% ipython --no-banner

In [1]: import numpy as np

In [2]: import numpy.linalg as la

In [3]: np.set_printoptions(precision=3, suppress=True, linewidth=140, sign=" ")

In [4]: def rd(a):
   ...:     return np.round(a, 3) + 0
   ...: 

In [5]: mat = np.loadtxt("dump.csv", delimiter=",")

In [6]: mat
Out[6]: 
array([[ 22.484,  -0.962,  -7.209,  -2.521,   0.003,   3.461, -35.001,  -0.484],
       [  0.848,  -0.101,  -0.161,   2.599,   0.086,  -0.493,  12.183,   0.212],
       [ 19.245,   0.595,   0.04 ,   0.557,   0.046,   4.569,  -7.4  ,  -0.039],
       [  7.677,  -0.83 ,   2.696,  -1.561,  -0.129,  -1.55 ,   6.601,   0.254],
       [ -9.81 ,   0.179,   4.146,  -0.075,   0.02 ,   6.04 , -49.707,   0.331],
       [ -0.054,  -0.293,  -2.707,  -0.215,  -0.116,   2.564, -31.361,   0.345],
       [ 14.807,   0.797,   2.27 ,   0.24 ,   0.041,  -6.338,   1.308,   0.352],
       [-11.064,   0.017,   1.488,   1.073,  -0.083,   5.066,   9.563,   0.132],
       [  9.237,   0.291,  -1.192,   2.15 ,   0.049,  -0.057,  14.032,   0.136],
       [  2.373,  -0.28 ,   6.938,  -1.449,  -0.292,  -2.074, -43.229,  -0.161],
       [ -7.746,  -0.043,   1.196,   0.997,  -0.115,  -0.735,  -7.348,   0.096],
       [ 11.518,   0.406,   2.663,  -0.751,   0.213,   0.477,  -5.473,  -0.407],
       [  1.68 ,   0.621,   3.449,   0.807,  -0.128,   1.722, -21.408,   0.007],
       [  0.677,  -1.056,  -3.267,   1.75 ,   0.079,  -2.721, -28.105,  -0.263],
       [  8.549,  -0.649,  -1.705,  -0.192,   0.023,  -0.335, -33.608,   0.024],
       [ -5.575,  -0.412,  -4.602,   0.07 ,   0.209,  -4.036,  -9.725,  -0.398],
       [-19.391,   0.844,   2.528,   0.453,   0.077,   0.506, -11.96 ,   0.026],
       [-11.379,  -0.41 ,  -6.329,   0.365,   0.003,  -3.385,  19.321,   0.368],
       [ -0.252,  -1.339,   6.291,   0.305,   0.239,  -0.852, -18.114,  -0.286],
       [ 23.062,   0.545,  -4.636,  -0.811,   0.186,  -3.274,  -2.066,   0.035],
       [ -7.474,  -0.313,   0.342,  -1.565,  -0.094,   0.335,  45.273,  -0.117],
       [ -2.619,   0.147,  -6.274,  -0.385,  -0.014,  -0.802,  10.803,   0.545],
       [-24.318,   0.927,  -2.281,  -1.19 ,  -0.172,  -0.793,  -2.668,   0.182],
       [  2.122,  -0.658,   4.555,   1.143,   0.216,  -1.005,  24.685,   0.298],
       [-14.206,   0.359,   2.799,   0.671,  -0.074,  -3.75 ,   4.918,   0.172],
       [ -1.708,  -0.115,   6.601,   1.53 ,  -0.055,   0.262,  -0.063,  -0.03 ],
       [ -4.336,   0.071,   2.494,  -1.532,   0.192,   1.232,  12.639,   0.226],
       [-16.346,   0.647,  -2.107,   0.243,  -0.053,  -1.427, -40.089,  -0.287],
       [  1.269,   0.133,  -0.621,   2.572,   0.138,   1.752,  -3.878,   0.125],
       [  3.516,  -0.191, -10.397,   0.341,  -0.166,  -0.429,  13.699,   0.189],
       [-12.887,   0.891,  -8.777,   0.067,   0.18 ,   0.007,   1.752,   0.505],
       [-10.73 ,   0.757,   0.545,   2.239,   0.291,   1.545,  -1.462,  -0.151],
       [-19.721,  -1.126,   3.506,   0.352,  -0.172,  -1.824,  18.626,   0.003],
       [ -8.731,  -0.224,  -3.755,  -0.809,   0.033,   0.734,  21.359,   0.052],
       [ -2.007,  -0.996,  -2.691,   0.912,  -0.208,  -1.885,  11.711,  -0.211],
       [ -4.181,   1.276,   3.802,  -0.258,  -0.074,   0.859, -14.227,  -0.633],
       [ 21.993,  -0.873,   6.336,   0.858,  -0.326,  -2.897,  34.388,  -0.338],
       [-14.069,  -1.462,  -3.704,  -1.083,   0.109,   2.007,  25.693,   0.119],
       [-11.894,  -0.418,   6.888,  -1.018,   0.07 ,  -0.631,  -0.308,   0.056],
       [  8.115,   0.695,  -0.102,  -0.344,   0.009,  -2.207,   5.429,  -0.265],
       [ -6.364,  -0.667,   1.515,  -0.301,  -0.022,   2.115, -24.821,  -0.063],
       [-19.382,  -0.197,   0.563,   1.817,  -0.097,  -0.621,  -5.328,   0.083],
       [ -7.281,   0.619,   0.601,  -1.846,   0.006,  -1.757,  -3.779,   0.516],
       [-20.436,   0.687,   1.981,  -1.858,  -0.099,  -5.421, -15.345,  -0.198]])

In [7]: x = np.array([0, 5, 8, 5, 1, 6, 6, 2])

In [8]: h = np.maximum(mat @ x, 0)

In [9]: np.flatnonzero(h > 1e-9)
Out[9]: array([  1,   3,   7,   8,  17,  20,  21,  23,  24,  25,  26,  31,  32,  33,  34,  36,  37,  38,  39])
